% python3 -q
>>> import numpy as np
>>> from numpy import linalg as LA
>>> np.set_printoptions(precision=2, suppress=True, linewidth=120)
>>> E = np.load("a.npy")
>>> E
array([[-2, -2,  2],
       [ 2,  0,  0],
       [-2,  0,  0]])
>>> x0 = np.array([3, -3, 3])
>>> E * x0
array([[-6,  6,  6],
       [ 6,  0,  0],
       [-6,  0,  0]])
>>> E @ np.eye(3)[1]
array([-2.,  0.,  0.])
>>> np.einsum("ij,j->i", E, x0)
array([ 6,  6, -6])
>>> E @ x0
array([ 6,  6, -6])
>>> hat = np.triu(np.array([[3, 2, 2], [2, 2, 3], [2, 1, 1]]), 1) + np.eye(3)
>>> other = hat @ E @ LA.inv(hat)
>>> np.round(np.poly(other), 2) + 0
array([1., 2., 8., 0.])
>>> round(float(LA.det(other)), 2)
0.0
>>> np.trace(other), np.trace(E)
(np.float64(-2.0), np.int64(-2))
>>> np.round(np.trace(LA.pinv(E) @ E), 2)
np.float64(2.0)
>>> LA.lstsq(E[:-1].T, E[-1])[2]
np.int32(2)
>>> np.round(E @ LA.pinv(E) @ E, 2) + 0
array([[-2., -2.,  2.],
       [ 2.,  0.,  0.],
       [-2.,  0.,  0.]])
>>> np.unique(E.round(6), axis=0).shape
(3, 3)
>>> try:
...     LA.inv(E)
... except LA.LinAlgError as e:
...     print("failed:", e)
... 
failed: Singular matrix
>>> data = np.load("sample7.npy")
>>> data
array([[0, 0, 0, 0],
       [0, 2, 0, 0],
       [0, 0, 2, 0],
       [0, 0, 0, 1]])
>>> rank = LA.matrix_rank(data)
>>> rank
np.int64(3)
>>> ns = LA.svd(data)[2][rank:].T
>>> LA.matrix_rank(data.T @ data), LA.matrix_rank(data @ data.T)
(np.int64(3), np.int64(3))
>>> ns.shape
(4, 1)
>>> left, sig, vt = LA.svd(data)
>>> np.argmax(sig[:-1] / (sig[1:] + 1e-6)) + 1
np.int64(3)
>>> sig
array([2., 2., 1., 0.])
>>> other = left[:, :3] @ np.diag(sig[:3]) @ vt[:3]
>>> round(float(LA.norm(data - other) / LA.norm(data)), 2)
0.0
>>> [int(LA.matrix_rank(LA.matrix_power(data, p))) for p in range(1, 5)]
[3, 3, 3, 3]
>>> LA.matrix_power(data - np.diag(np.diag(data)), 4)
array([[0, 0, 0, 0],
       [0, 0, 0, 0],
       [0, 0, 0, 0],
       [0, 0, 0, 0]])
>>> O, _ = LA.qr(np.array([[-0.4, -0.5, 0.5, -0.1],
...     [-0.1, 0.7, 0.4, -0.6],
...     [0.3, 0.0, -0.7, -2.3],
...     [-1.3, -0.1, -1.1, 0.5]]))
>>> evecs, _ = LA.qr(np.array([[-0.4, -0.2, 1.3], [0.0, -0.8, -1.1], [0.4, 1.0, -1.2]]))
>>> sig = 10 * 0.7 ** np.arange(3)
>>> X = O[:, :3] * sig @ evecs[:3]
>>> X
array([[ 3.95, -3.08,  2.05],
       [ 1.71,  5.22, -2.84],
       [-3.84, -0.73, -0.46],
       [ 5.36, -4.01, -6.72]])
>>> rank = LA.matrix_rank(E)
>>> rank
np.int64(2)
>>> ns = LA.svd(E)[2][rank:].T
>>> np.allclose(E @ ns, 0)
True
>>> ns @ ns.T
array([[0. , 0. , 0. ],
       [0. , 0.5, 0.5],
       [0. , 0.5, 0.5]])
